$ python3 -q
>>> import numpy as np
>>> np.set_printoptions(precision=1, suppress=True, linewidth=120)
>>> rd = lambda a: np.round(a, 1) + 0
>>> A = np.load("mat.npy")
>>> A
array([[  1,  -2,   2,   6, -12,  12],
       [  1,   1,   0,   6,   6,   0],
       [  1,   2,   2,   6,  12,  12],
       [  3,  -6,   6,   9, -18,  18],
       [  3,   3,   0,   9,   9,   0],
       [  3,   6,   6,   9,  18,  18]])
>>> (A - A.T) / 2
array([[  0. ,  -1.5,   0.5,   1.5,  -7.5,   4.5],
       [  1.5,   0. ,  -1. ,   6. ,   1.5,  -3. ],
       [ -0.5,   1. ,   0. ,   0. ,   6. ,   3. ],
       [ -1.5,  -6. ,   0. ,   0. , -13.5,   4.5],
       [  7.5,  -1.5,  -6. ,  13.5,   0. ,  -9. ],
       [ -4.5,   3. ,  -3. ,  -4.5,   9. ,   0. ]])
>>> r0, g = A[1], A[4]
>>> r0 @ g
np.int64(114)
>>> pr = (r0 @ g) / (r0 @ r0) * r0
>>> rd(pr)
array([1.5, 1.5, 0. , 9.2, 9.2, 0. ])
>>> np.outer(r0, g)
array([[ 3,  3,  0,  9,  9,  0],
       [ 3,  3,  0,  9,  9,  0],
       [ 0,  0,  0,  0,  0,  0],
       [18, 18,  0, 54, 54,  0],
       [18, 18,  0, 54, 54,  0],
       [ 0,  0,  0,  0,  0,  0]])
>>> A.reshape(2, -1)
array([[  1,  -2,   2,   6, -12,  12,   1,   1,   0,   6,   6,   0,   1,   2,   2,   6,  12,  12],
       [  3,  -6,   6,   9, -18,  18,   3,   3,   0,   9,   9,   0,   3,   6,   6,   9,  18,  18]])
>>> t3 = A.reshape(6, 2, -1)
>>> t3.shape
(6, 2, 3)
>>> np.einsum("ihd,ihd->ih", t3, t3)
array([[  9, 324],
       [  2,  72],
       [  9, 324],
       [ 81, 729],
       [ 18, 162],
       [ 81, 729]])
>>> ang = np.radians(135)
>>> R = np.eye(6)
>>> R[3, 3] = R[2, 2] = np.cos(ang)
>>> R[3, 2], R[2, 3] = -np.sin(ang), np.sin(ang)
>>> rd(R)
array([[ 1. ,  0. ,  0. ,  0. ,  0. ,  0. ],
       [ 0. ,  1. ,  0. ,  0. ,  0. ,  0. ],
       [ 0. ,  0. , -0.7,  0.7,  0. ,  0. ],
       [ 0. ,  0. , -0.7, -0.7,  0. ,  0. ],
       [ 0. ,  0. ,  0. ,  0. ,  1. ,  0. ],
       [ 0. ,  0. ,  0. ,  0. ,  0. ,  1. ]])
>>> Y = A @ R.T
>>> rd(Y)
array([[  1. ,  -2. ,   2.8,  -5.7, -12. ,  12. ],
       [  1. ,   1. ,   4.2,  -4.2,   6. ,   0. ],
       [  1. ,   2. ,   2.8,  -5.7,  12. ,  12. ],
       [  3. ,  -6. ,   2.1, -10.6, -18. ,  18. ],
       [  3. ,   3. ,   6.4,  -6.4,   9. ,   0. ],
       [  3. ,   6. ,   2.1, -10.6,  18. ,  18. ]])
>>> rd(np.linalg.svd(A, compute_uv=False)), rd(np.linalg.svd(Y, compute_uv=False))
(array([36.2, 33.6,  9.3,  2.6,  2.4,  0.7]), array([36.2, 33.6,  9.3,  2.6,  2.4,  0.7]))
>>> np.allclose(A @ A.T, Y @ Y.T)
True
>>> np.allclose(np.linalg.norm(A, axis=1), np.linalg.norm(Y, axis=1))
True
>>> O, V = np.linalg.qr(Y[:, :3])[0], np.linalg.qr(Y[:, 3:])[0]
>>> s = np.linalg.svd(O.T @ V, compute_uv=False)
>>> rd(s)
array([1. , 1. , 0.5])
>>> arr = np.load("data.npy")
>>> arr
array([[ 5,  6,  7],
       [ 8,  9, 10],
       [11, 12, 13]])
>>> # rows and columns are dependent
>>> Y = arr / np.linalg.norm(arr, axis=1, keepdims=True)
>>> cov = Y @ Y.T
>>> (np.abs(cov) > 0.9).astype(int)
array([[1, 1, 1],
       [1, 1, 1],
       [1, 1, 1]])
>>> rd(cov)
array([[1., 1., 1.],
       [1., 1., 1.],
       [1., 1., 1.]])
>>> np.allclose(arr, arr.T)
False
>>> np.trace(arr)
np.int64(27)
>>> arr @ arr
array([[150, 168, 186],
       [222, 249, 276],
       [294, 330, 366]])
>>> np.linalg.matrix_power(arr, 4)
array([[114480, 128412, 142344],
       [169722, 190377, 211032],
       [224964, 252342, 279720]])
>>> hat = np.triu(np.array([[-1, 8, 8], [-2, -7, -3], [5, -8, 9]]), 1) + np.eye(3)
>>> Y = hat @ arr @ np.linalg.inv(hat)
>>> hat @ arr - arr @ hat
array([[ 152.,  128.,  162.],
       [ -33., -100.,  -76.],
       [   0.,  -88.,  -52.]])
>>> rd(np.linalg.det(Y))
np.float64(0.0)
>>> np.linalg.matrix_rank(Y)
np.int64(2)
>>> w1 = np.array([[5, -1, 9, -6, -2, 8], [-6, 6, 8, -5, -6, 5], [8, -3, -5, 5, 6, 6]])
>>> coef = np.array([1, -2, -1, -2, -2, 0])
>>> act = np.maximum(arr @ w1 + coef, 0)
>>> act
array([[ 46,   8,  57,   0,   0, 112],
       [ 67,  14,  93,   0,   0, 169],
       [ 88,  20, 129,   0,   0, 226]])
>>> (act > 0).astype(int)
array([[1, 1, 1, 0, 0, 1],
       [1, 1, 1, 0, 0, 1],
       [1, 1, 1, 0, 0, 1]])
>>> cent = np.array([[0, 4, 0],
...     [4, -1, 1],
...     [5, 2, 2],
...     [2, 4, -2],
...     [-1, -3, -5],
...     [4, -5, -3]])
>>> w1 @ cent
array([[ 63, -19,  15],
       [ 80, -41,  47],
       [ -9,  -3, -71]])
>>> act @ cent
array([[ 765, -270, -214],
       [1197, -405, -307],
       [1629, -540, -400]])
>>> np.argsort(-np.linalg.norm(arr, axis=0).round(6), kind="stable")[:3]
array([2, 1, 0])
>>> np.linalg.cond(arr) > 100
np.True_
>>> rd(np.linalg.norm(arr, 2) / np.linalg.norm(arr))
np.float64(1.0)
>>> [round(float(x), 1) for x in np.linalg.svd(arr, compute_uv=False)[:3]]
[28.1, 0.6, 0.0]
>>> J = np.load("w.npy")
>>> J
array([[11,  0,  8,  0,  3,  1],
       [11,  0,  0,  2, 10,  2],
       [20,  0,  5,  0,  7,  3],
       [10,  0,  0,  4,  8,  0],
       [17,  0,  5,  1,  1,  0],
       [11,  0,  7,  0, 10,  8],
       [19,  0,  1,  0,  1,  0],
       [18,  0,  5,  0,  4,  1],
       [16,  0,  5,  0,  0,  0],
       [12,  0,  8,  0,  4,  0],
       [17,  0, 11,  1,  7,  3],
       [18,  0,  5,  0,  4,  1],
       [14,  0,  0,  3, 13,  4],
       [11,  0,  2,  0, 13,  9],
       [19,  0,  0,  0,  4,  0],
       [15,  0, 11,  0,  5,  5],
       [14,  0, 11,  0,  3,  2],
       [14,  0,  5,  0,  0,  0],
       [13,  0,  5,  0, 11,  7],
       [15,  0,  0,  1, 15,  7]])
>>> # rows and columns are dependent
>>> t3 = np.stack([J, 5 * J, J[::-1]])
>>> t3.shape
(3, 20, 6)
>>> (t3 @ J.T).shape
(3, 20, 20)
>>> t3.sum(axis=0)
array([[ 81,   0,  48,   1,  33,  13],
       [ 79,   0,   5,  12,  71,  19],
       [134,   0,  35,   0,  42,  18],
       [ 74,   0,  11,  24,  51,   2],
       [117,   0,  41,   6,  11,   5],
       [ 85,   0,  42,   0,  64,  48],
       [125,   0,   8,   0,  19,   9],
       [122,   0,  30,   3,  37,  10],
       [114,   0,  35,   0,   4,   1],
       [ 89,   0,  59,   1,  31,   3],
       [114,   0,  74,   6,  46,  18],
       [124,   0,  35,   0,  24,   6],
       [102,   0,   5,  18,  82,  25],
       [ 85,   0,  13,   0,  79,  54],
       [125,   0,   7,   0,  34,   8],
       [107,   0,  71,   1,  31,  30],
       [ 94,   0,  66,   4,  26,  12],
       [104,   0,  35,   0,   7,   3],
       [ 89,   0,  30,   2,  76,  44],
       [101,   0,   8,   6,  93,  43]])
>>> np.linalg.matrix_rank(t3)
array([5, 5, 5])
>>> np.linalg.matrix_rank(J, rtol=0.1)
np.int64(3)
>>> [round(float(x), 1) for x in np.linalg.svd(J, compute_uv=False)[:3]]
[76.4, 24.5, 16.5]
>>> x = np.array([-1, -3, -2, -2, -3, 2])
>>> J * x
array([[-11,   0, -16,   0,  -9,   2],
       [-11,   0,   0,  -4, -30,   4],
       [-20,   0, -10,   0, -21,   6],
       [-10,   0,   0,  -8, -24,   0],
       [-17,   0, -10,  -2,  -3,   0],
       [-11,   0, -14,   0, -30,  16],
       [-19,   0,  -2,   0,  -3,   0],
       [-18,   0, -10,   0, -12,   2],
       [-16,   0, -10,   0,   0,   0],
       [-12,   0, -16,   0, -12,   0],
       [-17,   0, -22,  -2, -21,   6],
       [-18,   0, -10,   0, -12,   2],
       [-14,   0,   0,  -6, -39,   8],
       [-11,   0,  -4,   0, -39,  18],
       [-19,   0,   0,   0, -12,   0],
       [-15,   0, -22,   0, -15,  10],
       [-14,   0, -22,   0,  -9,   4],
       [-14,   0, -10,   0,   0,   0],
       [-13,   0, -10,   0, -33,  14],
       [-15,   0,   0,  -2, -45,  14]])
>>> np.einsum("ij,j->i", J, x)
array([-34, -41, -45, -42, -32, -39, -24, -38, -26, -40, -56, -38, -51, -36, -31, -42, -41, -24, -42, -48])
>>> J @ x
array([-34, -41, -45, -42, -32, -39, -24, -38, -26, -40, -56, -38, -51, -36, -31, -42, -41, -24, -42, -48])
>>> (J * x).sum(axis=1)
array([-34, -41, -45, -42, -32, -39, -24, -38, -26, -40, -56, -38, -51, -36, -31, -42, -41, -24, -42, -48])
>>> np.linalg.norm(J @ x) <= np.linalg.norm(J, 2) * np.linalg.norm(x) + 1e-9
np.True_
>>> J @ np.ones(6)
array([23., 25., 35., 22., 24., 36., 21., 28., 21., 24., 39., 28., 34., 35., 23., 36., 30., 19., 36., 38.])
>>> J @ np.eye(6)[0]
array([11., 11., 20., 10., 17., 11., 19., 18., 16., 12., 17., 18., 14., 11., 19., 15., 14., 14., 13., 15.])
>>> Y = arr / np.sqrt((arr ** 2).mean(axis=1, keepdims=True))
>>> np.linalg.matrix_rank(Y) == np.linalg.matrix_rank(arr)
np.True_
>>> np.linalg.matrix_rank(arr - arr.mean(axis=1, keepdims=True))
np.int64(1)
>>> rd(np.linalg.norm(Y, axis=1))
array([1.7, 1.7, 1.7])
>>> arr - arr.mean(axis=1, keepdims=True)
array([[-1.,  0.,  1.],
       [-1.,  0.,  1.],
       [-1.,  0.,  1.]])
>>> w1 = np.array([[0, 2, 2],
...     [-2, 0, 0],
...     [-1, 2, 0],
...     [3, -3, 3],
...     [1, -1, 0],
...     [1, -1, -2]])
>>> coef = np.array([2, -1, 0])
>>> act = np.maximum(J @ w1 + coef, 0)
>>> np.linalg.matrix_rank(act)
np.int64(3)
>>> rd((act > 0).mean(axis=0))
array([0.8, 1. , 1. ])
>>> cent = np.array([[2, -2, -3], [2, -3, -2], [2, 2, -2]])
>>> act @ cent
array([[ 106,  -59, -106],
       [  94,   -1, -114],
       [ 160,  -63, -167],
       [ 108,   20, -130],
       [ 154,  -45, -155],
       [  72,  -65,  -85],
       [ 156,  -42, -158],
       [ 152,  -56, -154],
       [ 146,  -59, -146],
       [ 118,  -57, -118],
       [ 154,  -72, -158],
       [ 152,  -56, -154],
       [ 116,   -1, -144],
       [  58,  -45,  -80],
       [ 154,  -35, -160],
       [ 124,  -85, -125],
       [ 136,  -84, -136],
       [ 130,  -55, -130],
       [  88,  -57, -103],
       [ 100,  -28, -127]])
>>> w1 @ cent
array([[ 8, -2, -8],
       [-4,  4,  6],
       [ 2, -4, -1],
       [ 6,  9, -9],
       [ 0,  1, -1],
       [-4, -3,  3]])
>>> (act @ cent).round(6).argmax(axis=1)
array([0, 0, 0, 0, 0, 0, 0, 0, 0, 0, 0, 0, 0, 0, 0, 0, 0, 0, 0, 0])
